>>> import numpy as np
>>> np.set_printoptions(suppress=True, linewidth=200)
>>> E = np.loadtxt("run3.csv", delimiter=",")
>>> E
array([[ 0.79, -1.37, -2.  ,  1.36, -0.07,  0.07, -2.03,  2.21],
       [ 1.12, -2.04, -3.05,  1.85,  0.04, -0.11, -3.13,  2.87],
       [-0.17,  0.43,  0.58, -0.52, -0.19,  0.07,  0.61, -0.54],
       [-0.38,  0.71,  1.24, -0.85, -0.22, -0.01,  1.21, -1.16],
       [-0.85,  1.51,  2.3 , -1.43,  0.21, -0.06,  2.22, -2.36],
       [ 1.57, -3.  , -4.51,  3.11,  0.03, -0.11, -4.65,  4.48],
       [ 0.56, -1.14, -1.37,  1.02, -0.12, -0.14, -1.55,  1.42],
       [-1.37,  2.77,  4.06, -2.86, -0.03, -0.1 ,  3.88, -3.86],
       [ 0.09, -0.24, -0.25,  0.03, -0.03, -0.12, -0.33,  0.05],
       [-0.05,  0.17,  0.42, -0.19,  0.  ,  0.11,  0.29, -0.25],
       [-0.14,  0.02,  0.09, -0.17,  0.16,  0.04,  0.28, -0.48],
       [-0.28,  0.82,  1.  , -0.58, -0.06,  0.01,  0.93, -0.82],
       [-0.08,  0.22,  0.21, -0.24,  0.05, -0.1 ,  0.24, -0.34],
       [ 0.88, -1.96, -2.91,  2.05,  0.  ,  0.15, -3.  ,  3.04],
       [ 0.1 , -0.04, -0.35,  0.27, -0.06,  0.02, -0.33,  0.21],
       [ 0.61, -1.56, -2.11,  1.37,  0.  ,  0.01, -1.94,  2.13],
       [ 0.54, -1.23, -1.5 ,  1.03, -0.17,  0.04, -1.62,  1.68],
       [ 0.8 , -1.56, -2.39,  1.38, -0.17,  0.09, -2.27,  2.38],
       [-0.85,  1.95,  2.69, -1.68, -0.11, -0.07,  2.69, -2.73],
       [ 0.8 , -1.32, -2.09,  1.35, -0.02, -0.06, -2.09,  1.9 ],
       [ 0.94, -2.18, -3.17,  2.1 ,  0.14,  0.12, -3.14,  3.17],
       [-0.62,  1.21,  1.63, -1.17,  0.16,  0.11,  1.86, -1.81],
       [-0.95,  1.77,  2.55, -1.84, -0.01, -0.05,  2.67, -2.54],
       [ 2.76, -5.53, -8.23,  5.52, -0.03, -0.11, -8.32,  8.2 ],
       [-0.19,  0.09,  0.12, -0.16, -0.16,  0.13,  0.26, -0.15],
       [-1.04,  2.26,  3.23, -2.19,  0.08, -0.05,  3.3 , -3.18],
       [ 0.12, -0.51, -0.88,  0.56, -0.04, -0.17, -0.78,  0.68],
       [-0.42,  0.86,  1.33, -1.02,  0.03, -0.04,  1.41, -1.38],
       [-0.84,  1.5 ,  2.08, -1.3 ,  0.  ,  0.11,  1.92, -2.08]])
>>> vec = np.array([3, -3, -3, -1, 0, 0, 3, -1])
>>> target = E @ vec
>>> np.round(np.linalg.lstsq(E, target)[0], 2) + 0
array([ 3., -3., -3., -1.,  0.,  0.,  3., -1.])
>>> rng = np.random.default_rng(9124)
>>> target = target + 0.02 * rng.normal(size=29)
>>> target.round(2) + 0
array([ 2.83,  4.5 , -0.65, -1.36, -3.53,  5.69,  2.15, -6.21,  0.68, -0.62,  0.71, -2.09, -0.2 ,  3.16,  0.  ,  3.5 ,  2.22,  3.68, -4.01,  3.13,  4.14, -1.8 , -3.41, 10.89, -0.1 , -4.32,  0.94,
       -1.17, -4.09])
>>> c, *_ = np.linalg.lstsq(E, target)
>>> [round(float(np.linalg.norm(np.linalg.solve(E.T @ E + lam * np.eye(8), E.T @ target))), 2) for lam in (0, 1, 10, 100)]
[6.11, 1.31, 0.69, 0.61]
>>> np.round(np.linalg.norm(target - E @ c), 2)
np.float64(0.09)
>>> np.round(E.T @ (target - E @ c), 2) + 0
array([0., 0., 0., 0., 0., 0., 0., 0.])
